$ python -q
>>> import numpy as np
>>> np.set_printoptions(suppress=True, linewidth=160)
>>> def tidy(a):
...     return np.round(a, 2) + 0
... 
>>> feats = np.load("run0.npy")
>>> feats
array([[-2.,  0.,  0.,  0.,  0., -3.,  0.,  0., -3., -3., -3.],
       [ 0., -2., -3.,  0., -3.,  0.,  0.,  0.,  0.,  0.,  0.],
       [ 0., -3., -2.,  0., -3.,  0.,  0.,  0.,  0.,  0.,  0.],
       [ 0.,  0.,  0., -2.,  0.,  0., -3., -3.,  0.,  0.,  0.],
       [ 0., -3., -3.,  0., -2.,  0.,  0.,  0.,  0.,  0.,  0.],
       [-3.,  0.,  0.,  0.,  0., -2.,  0.,  0., -3., -3., -3.],
       [ 0.,  0.,  0., -3.,  0.,  0., -2., -3.,  0.,  0.,  0.],
       [ 0.,  0.,  0., -3.,  0.,  0., -3., -2.,  0.,  0.,  0.],
       [-3.,  0.,  0.,  0.,  0., -3.,  0.,  0., -2., -3., -3.],
       [-3.,  0.,  0.,  0.,  0., -3.,  0.,  0., -3., -2., -3.],
       [-3.,  0.,  0.,  0.,  0., -3.,  0.,  0., -3., -3., -2.]])
>>> # symmetric, so the eigenvalues are real
>>> ev, evecs = np.linalg.eigh(feats)
>>> x0 = np.array([0, 0, 2, 0, -1, -1, 0, 2, -1, -1, 1])
>>> x0 @ feats @ x0
np.float64(-14.0)
>>> np.abs(feats).sum(axis=1).max(), np.abs(ev).max()
(np.float64(14.0), np.float64(14.0))
>>> tidy(evecs * np.maximum(ev, 0) @ evecs.T)
array([[ 0.8 ,  0.  ,  0.  ,  0.  ,  0.  , -0.2 ,  0.  ,  0.  , -0.2 , -0.2 , -0.2 ],
       [ 0.  ,  0.67, -0.33,  0.  , -0.33,  0.  ,  0.  ,  0.  ,  0.  ,  0.  ,  0.  ],
       [ 0.  , -0.33,  0.67,  0.  , -0.33,  0.  ,  0.  ,  0.  ,  0.  ,  0.  ,  0.  ],
       [ 0.  ,  0.  ,  0.  ,  0.67,  0.  ,  0.  , -0.33, -0.33,  0.  ,  0.  ,  0.  ],
       [ 0.  , -0.33, -0.33,  0.  ,  0.67,  0.  ,  0.  ,  0.  ,  0.  ,  0.  ,  0.  ],
       [-0.2 ,  0.  ,  0.  ,  0.  ,  0.  ,  0.8 ,  0.  ,  0.  , -0.2 , -0.2 , -0.2 ],
       [ 0.  ,  0.  ,  0.  , -0.33,  0.  ,  0.  ,  0.67, -0.33,  0.  ,  0.  ,  0.  ],
       [ 0.  ,  0.  ,  0.  , -0.33,  0.  ,  0.  , -0.33,  0.67,  0.  ,  0.  ,  0.  ],
       [-0.2 ,  0.  ,  0.  ,  0.  ,  0.  , -0.2 ,  0.  ,  0.  ,  0.8 , -0.2 , -0.2 ],
       [-0.2 ,  0.  ,  0.  ,  0.  ,  0.  , -0.2 ,  0.  ,  0.  , -0.2 ,  0.8 , -0.2 ],
       [-0.2 ,  0.  ,  0.  ,  0.  ,  0.  , -0.2 ,  0.  ,  0.  , -0.2 , -0.2 ,  0.8 ]])
>>> (np.linalg.matrix_power((feats != 0) + (feats.T != 0) + np.eye(11), 11) > 0).astype(int)
array([[1, 0, 0, 0, 0, 1, 0, 0, 1, 1, 1],
       [0, 1, 1, 0, 1, 0, 0, 0, 0, 0, 0],
       [0, 1, 1, 0, 1, 0, 0, 0, 0, 0, 0],
       [0, 0, 0, 1, 0, 0, 1, 1, 0, 0, 0],
       [0, 1, 1, 0, 1, 0, 0, 0, 0, 0, 0],
       [1, 0, 0, 0, 0, 1, 0, 0, 1, 1, 1],
       [0, 0, 0, 1, 0, 0, 1, 1, 0, 0, 0],
       [0, 0, 0, 1, 0, 0, 1, 1, 0, 0, 0],
       [1, 0, 0, 0, 0, 1, 0, 0, 1, 1, 1],
       [1, 0, 0, 0, 0, 1, 0, 0, 1, 1, 1],
       [1, 0, 0, 0, 0, 1, 0, 0, 1, 1, 1]])
>>> np.flatnonzero(np.linalg.matrix_power((feats != 0) + (feats.T != 0) + np.eye(11), 11)[4])
array([1, 2, 4])
>>> u = np.array([0, 0, 1, 1, 1, 1, 1, 0, 0, 0, 1])
>>> out = feats + np.outer(u, np.eye(11)[7])
>>> tidy(np.linalg.det(out) / np.linalg.det(feats)), tidy(1 + np.linalg.solve(feats, u)[7])
(np.float64(0.25), np.float64(0.25))
>>> np.linalg.matrix_rank(np.linalg.inv(out) - np.linalg.inv(feats), tol=1e-8)
np.int64(1)
>>> A = np.array([[1.1, 0.2, 1.1, 0.8, -1.0, 1.3, 1.1, 2.6, 0.5],
...     [0.1, 0.9, 0.5, -1.1, -0.3, -0.9, 0.6, 0.8, 0.7],
...     [0.4, 0.6, -0.9, 1.2, 0.4, -0.7, -1.0, 0.8, 0.3],
...     [0.8, 0.2, -0.6, -1.0, -0.4, 0.5, -1.1, 2.8, 1.1],
...     [-0.4, -0.4, 2.0, 1.0, 0.7, -1.4, -0.5, 2.1, 0.5],
...     [0.1, -2.6, 1.2, -1.0, -0.6, -0.8, 0.8, -2.0, -0.9],
...     [-0.3, 0.1, 0.9, 0.3, 1.5, 0.5, -1.0, 0.1, 0.6]])
>>> A
array([[ 1.1,  0.2,  1.1,  0.8, -1. ,  1.3,  1.1,  2.6,  0.5],
       [ 0.1,  0.9,  0.5, -1.1, -0.3, -0.9,  0.6,  0.8,  0.7],
       [ 0.4,  0.6, -0.9,  1.2,  0.4, -0.7, -1. ,  0.8,  0.3],
       [ 0.8,  0.2, -0.6, -1. , -0.4,  0.5, -1.1,  2.8,  1.1],
       [-0.4, -0.4,  2. ,  1. ,  0.7, -1.4, -0.5,  2.1,  0.5],
       [ 0.1, -2.6,  1.2, -1. , -0.6, -0.8,  0.8, -2. , -0.9],
       [-0.3,  0.1,  0.9,  0.3,  1.5,  0.5, -1. ,  0.1,  0.6]])
>>> theta = np.radians(180)
>>> R = np.eye(9)
>>> R[0, 0] = R[5, 5] = np.cos(theta)
>>> R[0, 5], R[5, 0] = -np.sin(theta), np.sin(theta)
>>> tidy(R)
array([[-1.,  0.,  0.,  0.,  0.,  0.,  0.,  0.,  0.],
       [ 0.,  1.,  0.,  0.,  0.,  0.,  0.,  0.,  0.],
       [ 0.,  0.,  1.,  0.,  0.,  0.,  0.,  0.,  0.],
       [ 0.,  0.,  0.,  1.,  0.,  0.,  0.,  0.,  0.],
       [ 0.,  0.,  0.,  0.,  1.,  0.,  0.,  0.,  0.],
       [ 0.,  0.,  0.,  0.,  0., -1.,  0.,  0.,  0.],
       [ 0.,  0.,  0.,  0.,  0.,  0.,  1.,  0.,  0.],
       [ 0.,  0.,  0.,  0.,  0.,  0.,  0.,  1.,  0.],
       [ 0.,  0.,  0.,  0.,  0.,  0.,  0.,  0.,  1.]])
>>> out = A @ R.T
>>> tidy(out)
array([[-1.1,  0.2,  1.1,  0.8, -1. , -1.3,  1.1,  2.6,  0.5],
       [-0.1,  0.9,  0.5, -1.1, -0.3,  0.9,  0.6,  0.8,  0.7],
       [-0.4,  0.6, -0.9,  1.2,  0.4,  0.7, -1. ,  0.8,  0.3],
       [-0.8,  0.2, -0.6, -1. , -0.4, -0.5, -1.1,  2.8,  1.1],
       [ 0.4, -0.4,  2. ,  1. ,  0.7,  1.4, -0.5,  2.1,  0.5],
       [-0.1, -2.6,  1.2, -1. , -0.6,  0.8,  0.8, -2. , -0.9],
       [ 0.3,  0.1,  0.9,  0.3,  1.5, -0.5, -1. ,  0.1,  0.6]])
>>> np.abs(out - A).max(axis=0)
array([2.2, 0. , 0. , 0. , 0. , 2.8, 0. , 0. , 0. ])
>>> np.allclose(np.linalg.norm(A, axis=1), np.linalg.norm(out, axis=1))
True
>>> tidy(np.linalg.det(R)), np.trace(R)
(np.float64(1.0), np.float64(5.0))
>>> np.allclose(A @ A.T, out @ out.T)
True
>>> tidy(np.linalg.svd(A, compute_uv=False)), tidy(np.linalg.svd(out, compute_uv=False))
(array([5.66, 3.66, 3.33, 2.4 , 1.97, 1.79, 0.63]), array([5.66, 3.66, 3.33, 2.4 , 1.97, 1.79, 0.63]))
>>> T = np.stack([A, 4 * A, A[::-1]])
>>> tidy(np.einsum("bij,cij->bc", T, T))
array([[  69.75,  279.  ,   13.99],
       [ 279.  , 1116.  ,   55.96],
       [  13.99,   55.96,   69.75]])
>>> np.linalg.matrix_rank(T.reshape(3, -1))
np.int64(2)
>>> K = np.array([[0.3, -0.6, 1.6],
...     [-0.3, -1.0, 1.0],
...     [0.9, 0.8, -1.9],
...     [-1.0, 0.1, 0.2],
...     [0.9, -0.4, -0.3]])
>>> K
array([[ 0.3, -0.6,  1.6],
       [-0.3, -1. ,  1. ],
       [ 0.9,  0.8, -1.9],
       [-1. ,  0.1,  0.2],
       [ 0.9, -0.4, -0.3]])
>>> x0 = np.array([3, 1, 0])
>>> rhs = K @ x0
>>> tidy(rhs)
array([ 0.3, -1.9,  3.5, -2.9,  2.3])
>>> tidy(np.linalg.lstsq(K, rhs)[0])
array([3., 1., 0.])
>>> rng = np.random.default_rng(9808)
>>> rhs = rhs + 0.05 * rng.normal(size=5)
>>> tidy(rhs)
array([ 0.2 , -1.91,  3.5 , -2.81,  2.32])
>>> beta, *_ = np.linalg.lstsq(K, rhs)
>>> tidy(K.T @ (rhs - K @ beta))
array([0., 0., 0.])
>>> Q, R = np.linalg.qr(K)
>>> tidy(Q.T @ Q)
array([[1., 0., 0.],
       [0., 1., 0.],
       [0., 0., 1.]])
>>> tidy(Q @ R)
array([[ 0.3, -0.6,  1.6],
       [-0.3, -1. ,  1. ],
       [ 0.9,  0.8, -1.9],
       [-1. ,  0.1,  0.2],
       [ 0.9, -0.4, -0.3]])
>>> Q.shape, R.shape
((5, 3), (3, 3))
>>> tidy(R)
array([[-1.67, -0.23,  1.2 ],
       [ 0.  ,  1.46, -2.11],
       [ 0.  ,  0.  ,  1.19]])
